In [1]: import numpy as np

In [2]: np.set_printoptions(precision=1, suppress=True, linewidth=160)

In [3]: data = np.loadtxt("sample11.csv", delimiter=",")

In [4]: print(data)
[[ 4.9  4.9 -3. ]
 [ 5.   5.1 -3. ]
 [ 5.2  5.1 -3. ]
 [ 5.1  4.8 -3. ]
 [ 5.2  5.2 -3.1]
 [ 5.   5.1 -2.9]
 [ 4.9  5.1 -2.8]
 [ 5.1  4.9 -2.9]
 [ 5.   5.  -2.9]
 [ 2.1 -3.8 -0.1]
 [ 1.8 -3.9  0. ]
 [ 2.  -4.  -0.1]
 [ 1.8 -3.8  0.1]
 [ 1.9 -3.9  0.1]
 [ 2.  -4.1  0. ]
 [ 2.1 -4.  -0.1]
 [ 2.  -3.9  0. ]
 [ 1.9 -4.2  0. ]
 [ 3.1  1.1  3. ]
 [ 3.   1.1  2.8]
 [ 3.1  1.1  3.1]
 [ 2.9  0.9  3.1]
 [ 2.8  0.9  2.9]
 [ 2.9  1.   3. ]
 [ 2.9  1.   3. ]
 [ 3.1  1.1  2.9]
 [ 3.   1.1  3.1]]

In [5]: Y = np.c_[data[:, :1] @ np.array([[3]]), np.array([5, -9, 2, 8, 5, -7, 5, -3, -7, 9, 4, -9, -3, 9, 5, -6, 9, 6, -4, -4, -3, 5, -3, 2, -7, 1, 2])]

In [6]: print(Y)
[[14.7  5. ]
 [15.  -9. ]
 [15.6  2. ]
 [15.3  8. ]
 [15.6  5. ]
 [15.  -7. ]
 [14.7  5. ]
 [15.3 -3. ]
 [15.  -7. ]
 [ 6.3  9. ]
 [ 5.4  4. ]
 [ 6.  -9. ]
 [ 5.4 -3. ]
 [ 5.7  9. ]
 [ 6.   5. ]
 [ 6.3 -6. ]
 [ 6.   9. ]
 [ 5.7  6. ]
 [ 9.3 -4. ]
 [ 9.  -4. ]
 [ 9.3 -3. ]
 [ 8.7  5. ]
 [ 8.4 -3. ]
 [ 8.7  2. ]
 [ 8.7 -7. ]
 [ 9.3  1. ]
 [ 9.   2. ]]

In [7]: print(np.round(np.linalg.norm(Y - data @ np.linalg.lstsq(data, Y)[0], axis=0), 1) + 0)
[ 0.  28.8]

In [8]: print(np.linalg.norm(np.linalg.qr(data)[0].T @ Y, axis=0) ** 2 / ((Y ** 2).sum(axis=0) + 1e-12))
[1.  0.1]

In [9]: print(np.round(np.linalg.lstsq(data, Y[:, 0])[0], 1) + 0)
[3. 0. 0.]

In [10]: print(np.linalg.matrix_rank(np.c_[data, Y]))
4

In [11]: print(np.linalg.matrix_rank(Y))
2

In [12]: mat = np.array([[11, 9, 9], [9, 19, 3], [9, 3, 9]])

In [13]: print(mat)
[[11  9  9]
 [ 9 19  3]
 [ 9  3  9]]

In [14]: Y = np.array([[3, 3], [0, -2], [2, -3]])

In [15]: print(np.vstack([mat, Y.T]).shape)
(5, 3)

In [16]: print(mat @ Y)
[[ 51 -12]
 [ 33 -20]
 [ 45  -6]]

In [17]: print(np.einsum("ik,kj->ij", mat, Y))
[[ 51 -12]
 [ 33 -20]
 [ 45  -6]]

In [18]: vals, evecs = np.linalg.eigh(mat)

In [19]: print(np.round(np.linalg.eigvalsh(mat @ mat), 1) + 0)
[  0. 121. 784.]

In [20]: print((vals > 1e-8).sum(), (vals < -1e-8).sum())
2 0

In [21]: print(np.abs(evecs[:, -1]).round(6).argmax())
1

In [22]: print(np.round(np.linalg.svd(mat, compute_uv=False), 1) + 0)
[28. 11.  0.]

In [23]: print(np.linalg.eigvalsh(mat + 5 * np.eye(3)))
[ 5. 16. 33.]

In [24]: f = np.array([5, 3])

In [25]: print(np.cross(mat[1, :3], mat[2, :3]))
[ 162  -54 -144]

In [26]: m1 = np.array([[2, 1, 2, 1], [1, 2, 1, 2], [2, 1, 2, 1], [1, 2, 1, 2]])

In [27]: hat = np.triu(np.array([[4, 5, 4, 2], [3, 3, 5, 1], [2, 2, 0, 1], [3, 3, 3, 1]]), 1) + np.eye(4)

In [28]: Y = hat @ m1 @ np.linalg.inv(hat)

In [29]: print(np.round(np.linalg.det(Y), 1))
0.0

In [30]: print(np.trace(Y), np.trace(m1))
8.0 8

In [31]: O, R = np.linalg.qr(data)

In [32]: print(round(float(abs(R[0, 0])), 1), np.round(np.linalg.norm(data[:, 0]), 1))
18.5 18.5

In [33]: print(np.abs(np.diag(R)))
[18.5 16.6 11.4]

In [34]: print(np.round(O.T @ O, 1) + 0)
[[1. 0. 0.]
 [0. 1. 0.]
 [0. 0. 1.]]

In [35]: print(O.shape, R.shape)
(27, 3) (3, 3)

In [36]: print(np.round(np.trace(O @ O.T), 1))
3.0

In [37]: vals, evecs = np.linalg.eigh(m1)

In [38]: print(np.round(evecs.T @ evecs, 1) + 0)
[[1. 0. 0. 0.]
 [0. 1. 0. 0.]
 [0. 0. 1. 0.]
 [0. 0. 0. 1.]]

In [39]: print(np.abs(evecs[:, -1]).round(6).argmax())
0

In [40]: print(np.abs(evecs[:, -1]))
[0.5 0.5 0.5 0.5]

In [41]: print(np.round(evecs.T @ m1 @ evecs, 1) + 0)
[[0. 0. 0. 0.]
 [0. 0. 0. 0.]
 [0. 0. 2. 0.]
 [0. 0. 0. 6.]]

In [42]: K = np.loadtxt("dump.csv", delimiter=",")

In [43]: print(K)
[[-0.6 -0.1  0.6  0.3]
 [ 0.5 -0.7  0.1 -0.1]
 [ 0.1  0.6 -0.2  0.1]
 [ 0.1  0.2  0.5 -0.8]
 [-0.6 -0.3 -0.5 -0.5]]

In [44]: # orthonormal columns

In [45]: vec = np.array([3, -1, -3, 3])

In [46]: y = K @ vec

In [47]: print(np.linalg.solve(K.T @ K, K.T @ y))
[ 3. -1. -3.  3.]

In [48]: print(y)
[-2.7  1.5  0.4 -4.  -1.4]

In [49]: print(np.round(np.linalg.pinv(K) @ K, 1) + 0)
[[1. 0. 0. 0.]
 [0. 1. 0. 0.]
 [0. 0. 1. 0.]
 [0. 0. 0. 1.]]

In [50]: rng = np.random.default_rng(447926)

In [51]: y = y + 0.1 * rng.normal(size=5)

In [52]: print(y)
[-2.8  1.5  0.5 -4.1 -1.5]

In [53]: b, *_ = np.linalg.lstsq(K, y)

In [54]: print(b)
[ 3.1 -0.9 -3.1  3.1]

In [55]: print(b.round())
[ 3. -1. -3.  3.]

In [56]: print(np.round(K.T @ (y - K @ b), 1) + 0)
[0. 0. 0. 0.]

In [57]: Y = np.c_[K[:, :2] @ np.array([[2, 0], [3, 2]]), np.array([-1, 1, 2, 1, 3])]

In [58]: print(Y)
[[-1.7 -0.3 -1. ]
 [-1.1 -1.4  1. ]
 [ 2.   1.3  2. ]
 [ 0.9  0.5  1. ]
 [-2.  -0.5  3. ]]

In [59]: print(np.linalg.matrix_rank(np.c_[K, Y]))
5

In [60]: print(np.linalg.matrix_rank(Y))
3

In [61]: print(np.linalg.norm(np.linalg.qr(K)[0].T @ Y, axis=0) ** 2 / ((Y ** 2).sum(axis=0) + 1e-12))
[1.  1.  0.7]

In [62]: print(np.round(np.linalg.norm(Y - K @ np.linalg.lstsq(K, Y)[0], axis=0), 1) + 0)
[0.  0.  2.3]

In [63]: print(np.round(np.linalg.lstsq(K, Y[:, 0])[0], 1) + 0)
[2. 3. 0. 0.]

In [64]: Y = np.array([[-2, -1, 1, 1, 2],
    ...:     [-1, 2, 2, 0, -2],
    ...:     [1, 1, 2, 2, 1],
    ...:     [0, 0, 2, 1, -2],
    ...:     [-1, 2, 1, 2, 2]])

In [65]: E = Y.T @ Y

In [66]: print(E)
[[ 7 -1 -3 -2 -3]
 [-1 10  7  5 -1]
 [-3  7 14  9 -2]
 [-2  5  9 10  6]
 [-3 -1 -2  6 17]]

In [67]: # equal to its transpose

In [68]: print(round(np.linalg.det(E[::-1]), 1))
5625.0

In [69]: print(round(np.linalg.eigvals(E).sum().real, 1))
58.0

In [70]: print(round(float(np.linalg.det(2 * E)), 1), round(np.linalg.det(E), 1))
180000.0 5625.0

In [71]: W0 = np.load("layer3.npy")

In [72]: print(W0)
[[-1.4  1.6 -4.2 -1.6]
 [-4.2 -0.9  1.8 -1.9]
 [ 2.3 -1.4  0.3 -4.2]
 [-0.5 -4.4 -2.   1.1]]

In [73]: O = W0.astype(float).copy()

In [74]: for j in range(4):
    ...:     O[:, j] -= O[:, :j] @ (O[:, :j].T @ O[:, j])
    ...:     O[:, j] /= np.linalg.norm(O[:, j])
    ...: 

In [75]: print(np.round(O.T @ W0, 1) + 0)
[[5. 0. 0. 0.]
 [0. 5. 0. 0.]
 [0. 0. 5. 0.]
 [0. 0. 0. 5.]]

In [76]: print(np.round(W0 @ W0.T, 1) + 0)
[[25.  0.  0.  0.]
 [ 0. 25.  0.  0.]
 [ 0.  0. 25.  0.]
 [ 0.  0.  0. 25.]]

In [77]: print(np.linalg.norm(W0, axis=0))
[5. 5. 5. 5.]

In [78]: print(np.round(np.linalg.pinv(W0), 1) + 0)
[[-0.1 -0.2  0.1  0. ]
 [ 0.1  0.  -0.1 -0.2]
 [-0.2  0.1  0.  -0.1]
 [-0.1 -0.1 -0.2  0. ]]

In [79]: W1 = np.array([[4, 1], [5, 3], [4, 5], [2, 3]])

In [80]: b = np.array([0, 4])

In [81]: H = np.maximum(W0 @ W1 + b, 0)

In [82]: print((H > 0).mean(axis=0))
[0.  0.2]

In [83]: print((H > 0).astype(int))
[[0 0]
 [0 1]
 [0 0]
 [0 0]]

In [84]: print(H)
[[0.  0. ]
 [0.  0.5]
 [0.  0. ]
 [0.  0. ]]

In [85]: basis = np.array([[3, 1], [1, 1]])

In [86]: print(H @ basis)
[[0.  0. ]
 [0.5 0.5]
 [0.  0. ]
 [0.  0. ]]

In [87]: print((H @ basis).round(6).argmax(axis=1))
[0 0 0 0]

In [88]: print(W1 @ basis)
[[13  5]
 [18  8]
 [17  9]
 [ 9  5]]

In [89]: J = np.load("block16.npy")

In [90]: print(J)
[[ 0.5  0.9  0.   0. ]
 [-0.9  0.5  0.   0. ]
 [ 0.   0.   1.   0. ]
 [ 0.   0.   0.   1. ]]

In [91]: # splits into 3 blocks

In [92]: left, s, VT = np.linalg.svd(J, full_matrices=False)

In [93]: print(s / s[0])
[1. 1. 1. 1.]

In [94]: print(left.shape, s.shape, VT.shape)
(4, 4) (4,) (4, 4)

In [95]: print(VT @ VT.T)
[[1. 0. 0. 0.]
 [0. 1. 0. 0.]
 [0. 0. 1. 0.]
 [0. 0. 0. 1.]]

In [96]: print(np.round(left.T @ left, 1) + 0)
[[1. 0. 0. 0.]
 [0. 1. 0. 0.]
 [0. 0. 1. 0.]
 [0. 0. 0. 1.]]

In [97]: print(np.cumsum(s ** 2) / np.sum(s ** 2))
[0.2 0.5 0.8 1. ]

In [98]: print(s)
[1. 1. 1. 1.]

In [99]: print(np.allclose(left * s @ VT, J))
True

In [100]: idx = rng.permutation(4)

In [101]: print(idx)
[0 3 1 2]

In [102]: Y = J[idx][:, idx]

In [103]: print(Y)
[[ 0.5  0.   0.9  0. ]
 [ 0.   1.   0.   0. ]
 [-0.9  0.   0.5  0. ]
 [ 0.   0.   0.   1. ]]

In [104]: print(np.sort(np.abs(np.linalg.eigvals(Y))))
[1. 1. 1. 1.]

In [105]: print(np.diag(Y))
[0.5 1.  0.5 1. ]

In [106]: print(np.trace(Y))
3.0

In [107]: print(np.allclose(Y, J))
False

In [108]: O, evecs = np.linalg.qr(J[:, :1])[0], np.linalg.qr(J[:, 1:])[0]

In [109]: s = np.linalg.svd(O.T @ evecs, compute_uv=False)

In [110]: print((s > 0.9).sum())
0

In [111]: print(np.round(np.linalg.norm(O @ O.T - evecs @ evecs.T, 2), 1))
1.0

In [112]: Y = np.array([[5, 2, 5], [-1, -4, 5]])

In [113]: basis = np.kron(Y, J)

In [114]: print(basis)
[[ 2.5  4.3  0.   0.   1.   1.7  0.   0.   2.5  4.3  0.   0. ]
 [-4.3  2.5  0.   0.  -1.7  1.   0.   0.  -4.3  2.5  0.   0. ]
 [ 0.   0.   5.   0.   0.   0.   2.   0.   0.   0.   5.   0. ]
 [ 0.   0.   0.   5.   0.   0.   0.   2.   0.   0.   0.   5. ]
 [-0.5 -0.9 -0.  -0.  -2.  -3.5 -0.  -0.   2.5  4.3  0.   0. ]
 [ 0.9 -0.5 -0.  -0.   3.5 -2.  -0.  -0.  -4.3  2.5  0.   0. ]
 [-0.  -0.  -1.  -0.  -0.  -0.  -4.  -0.   0.   0.   5.   0. ]
 [-0.  -0.  -0.  -1.  -0.  -0.  -0.  -4.   0.   0.   0.   5. ]]

In [115]: print((np.linalg.matrix_power((J != 0) + (J.T != 0) + np.eye(4), 4) > 0).astype(int))
[[1 1 0 0]
 [1 1 0 0]
 [0 0 1 0]
 [0 0 0 1]]

In [116]: print((J != 0).astype(int))
[[1 1 0 0]
 [1 1 0 0]
 [0 0 1 0]
 [0 0 0 1]]

In [117]: print(J @ J)
[[-0.5  0.9  0.   0. ]
 [-0.9 -0.5  0.   0. ]
 [ 0.   0.   1.   0. ]
 [ 0.   0.   0.   1. ]]

In [118]: F = np.load("out7.npy")

In [119]: print(F)
[[4 4 0 4 2]
 [1 0 1 3 4]
 [4 5 3 5 4]
 [3 2 4 2 2]
 [1 5 0 4 3]]

In [120]: vals, evecs = np.linalg.eig(F)

In [121]: print(np.sort(np.linalg.eigvals(np.linalg.inv(F))))
[-2.5 -0.3  0.1  0.5  3.2]

In [122]: print(vals)
[13.3  2.2 -3.3  0.3 -0.4]

In [123]: print(np.round(np.linalg.svd(F, compute_uv=False), 1) + 0)
[15.   4.3  3.4  2.1  0. ]

In [124]: print(F.sum(axis=1))
[14  9 21 13 13]

In [125]: print(np.abs(F).max())
5

In [126]: print(F.mean(axis=0))
[2.6 3.2 1.6 3.6 3. ]
